% python3 -q
>>> import numpy as np
>>> np.set_printoptions(suppress=True, linewidth=140)
>>> rd = lambda a: np.round(a, 3) + 0
>>> X = np.loadtxt("test2.csv", delimiter=",")
>>> X
array([[-1.,  1.,  0.,  0.,  0.,  0.,  0.],
       [ 0., -1.,  1.,  0.,  0.,  0.,  0.],
       [ 0.,  0., -1.,  1.,  0.,  0.,  0.],
       [ 0.,  0.,  0., -1.,  1.,  0.,  0.],
       [ 0.,  0.,  0.,  0., -1.,  1.,  0.],
       [ 0.,  0.,  0.,  0.,  0., -1.,  1.],
       [ 0.,  0.,  0.,  0.,  0.,  0., -1.]])
>>> rd(np.sort(np.linalg.eigvals(X)))
array([-1., -1., -1., -1., -1., -1., -1.])
>>> J = np.loadtxt("x.csv", delimiter=",")
>>> J
array([[ 0.,  9.,  2., -5.],
       [ 0.,  0.,  1.,  3.],
       [ 0.,  0.,  0.,  5.],
       [ 0.,  0.,  0.,  0.]])
>>> Uu, sig, Vt = np.linalg.svd(J)
>>> rd(sig)
array([10.923,  5.   ,  0.824,  0.   ])
>>> np.argmax(sig[:-1] / (sig[1:] + 1e-6)) + 1
np.int64(3)
>>> A2 = Uu[:, :3] @ np.diag(sig[:3]) @ Vt[:3]
>>> rd(np.abs(J - A2).max())
np.float64(0.0)
>>> rd(np.linalg.norm(J - A2, 2)), sig[3]
(np.float64(0.0), np.float64(0.0))
>>> np.linalg.matrix_rank(A2)
np.int64(3)
>>> np.linalg.matrix_rank(J, rtol=0.05)
np.int64(3)
>>> r = np.linalg.matrix_rank(J)
>>> r
np.int64(3)
>>> null = np.linalg.svd(J)[2][r:].T
>>> [int(np.linalg.matrix_rank(J[:, :j + 1])) for j in range(4)]
[0, 1, 2, 3]
>>> null @ null.T
array([[1., 0., 0., 0.],
       [0., 0., 0., 0.],
       [0., 0., 0., 0.],
       [0., 0., 0., 0.]])
>>> [int(np.linalg.matrix_rank(np.delete(J, i, axis=0))) for i in range(4)]
[2, 2, 2, 3]
>>> null.shape
(4, 1)
>>> [int(np.linalg.matrix_rank(J[:i])) for i in range(1, len(J) + 1)]
[1, 2, 3, 3]
